In [1]: import numpy as np

In [2]: from numpy import linalg as LA

In [3]: np.set_printoptions(precision=2, suppress=True, linewidth=120, sign=" ")

In [4]: def rd(a):
   ...:     return np.round(a, 2) + 0
   ...: 

In [5]: W0 = np.loadtxt("out18.csv", delimiter=",")

In [6]: W0
Out[6]: 
array([[ 2.,  0.,  1.],
       [ 1.,  1.,  2.],
       [ 0.,  0.,  1.],
       [ 1.,  1.,  1.],
       [ 1.,  2.,  1.]])

In [7]: f = np.array([3, -4, -5])

In [8]: np.correlate(W0[3], W0[0], "full")
Out[8]: array([ 1.,  1.,  3.,  2.,  2.])

In [9]: np.cross(W0[3, :3], W0[0, :3])
Out[9]: array([ 1.,  1., -2.])

In [10]: np.convolve(W0[3], f)
Out[10]: array([ 3., -1., -6., -9., -5.])

In [11]: Y = np.c_[W0[:, :1] @ np.array([[-6]]), np.array([2, -2, 2, -2, -2])]

In [12]: print(Y)
[[-12.   2.]
 [ -6.  -2.]
 [  0.   2.]
 [ -6.  -2.]
 [ -6.  -2.]]

In [13]: print(rd(LA.norm(LA.qr(W0)[0].T @ Y, axis=0) ** 2 / ((Y ** 2).sum(axis=0) + 1e-12)))
[ 1.    0.67]

In [14]: print(LA.matrix_rank(np.c_[W0, Y]))
4

In [15]: rd(LA.norm(Y - W0 @ LA.lstsq(W0, Y)[0], axis=0))
Out[15]: array([ 0.  ,  2.57])

In [16]: print(LA.matrix_rank(Y))
2

In [17]: w1 = np.array([[5, 1, 1, 2], [4, 1, 1, 4], [2, 3, 5, 3]])

In [18]: beta = np.array([0, -1, 4, 2])

In [19]: act = np.maximum(W0 @ w1 + beta, 0)

In [20]: (act > 0).astype(int)
Out[20]: 
array([[ 1,  1,  1,  1],
       [ 1,  1,  1,  1],
       [ 1,  1,  1,  1],
       [ 1,  1,  1,  1],
       [ 1,  1,  1,  1]])

In [21]: LA.matrix_rank(act)
Out[21]: np.int64(4)

In [22]: C = np.array([[-9, 3, 8], [-2, 9, -1], [8, 7, 4], [3, -1, 4]])

In [23]: w1 @ C
Out[23]: 
array([[-33,  29,  51],
       [-18,  24,  51],
       [ 25,  65,  45]])

In [24]: Y = np.array([[1, 0], [3, 0]])

In [25]: C = np.kron(Y, W0)

In [26]: C
Out[26]: 
array([[ 2.,  0.,  1.,  0.,  0.,  0.],
       [ 1.,  1.,  2.,  0.,  0.,  0.],
       [ 0.,  0.,  1.,  0.,  0.,  0.],
       [ 1.,  1.,  1.,  0.,  0.,  0.],
       [ 1.,  2.,  1.,  0.,  0.,  0.],
       [ 6.,  0.,  3.,  0.,  0.,  0.],
       [ 3.,  3.,  6.,  0.,  0.,  0.],
       [ 0.,  0.,  3.,  0.,  0.,  0.],
       [ 3.,  3.,  3.,  0.,  0.,  0.],
       [ 3.,  6.,  3.,  0.,  0.,  0.]])

In [27]: LA.matrix_rank(C)
Out[27]: np.int64(3)

In [28]: f = np.array([0, -3, 1, 3, 3]) + 0.5

In [29]: X = np.eye(5) - 2 * np.outer(f, f) / (f @ f)

In [30]: print(rd(X))
[[ 0.98  0.08 -0.05 -0.11 -0.11]
 [ 0.08  0.62  0.23  0.53  0.53]
 [-0.05  0.23  0.86 -0.32 -0.32]
 [-0.11  0.53 -0.32  0.26 -0.74]
 [-0.11  0.53 -0.32 -0.74  0.26]]

In [31]: x0 = np.array([1, 5, -2, 1, -4])

In [32]: [p for p in range(1, 25) if np.allclose(LA.matrix_power(X, p), np.eye(5))]
Out[32]: [2, 4, 6, 8, 10, 12, 14, 16, 18, 20, 22, 24]

In [33]: rd(np.sort(np.abs(np.degrees(np.angle(LA.eigvals(X))))))
Out[33]: array([   0.,    0.,    0.,    0.,  180.])

In [34]: rd(LA.det(X))
Out[34]: np.float64(-1.0)

In [35]: print(rd(X.T @ (X @ x0)))
[ 1.  5. -2.  1. -4.]
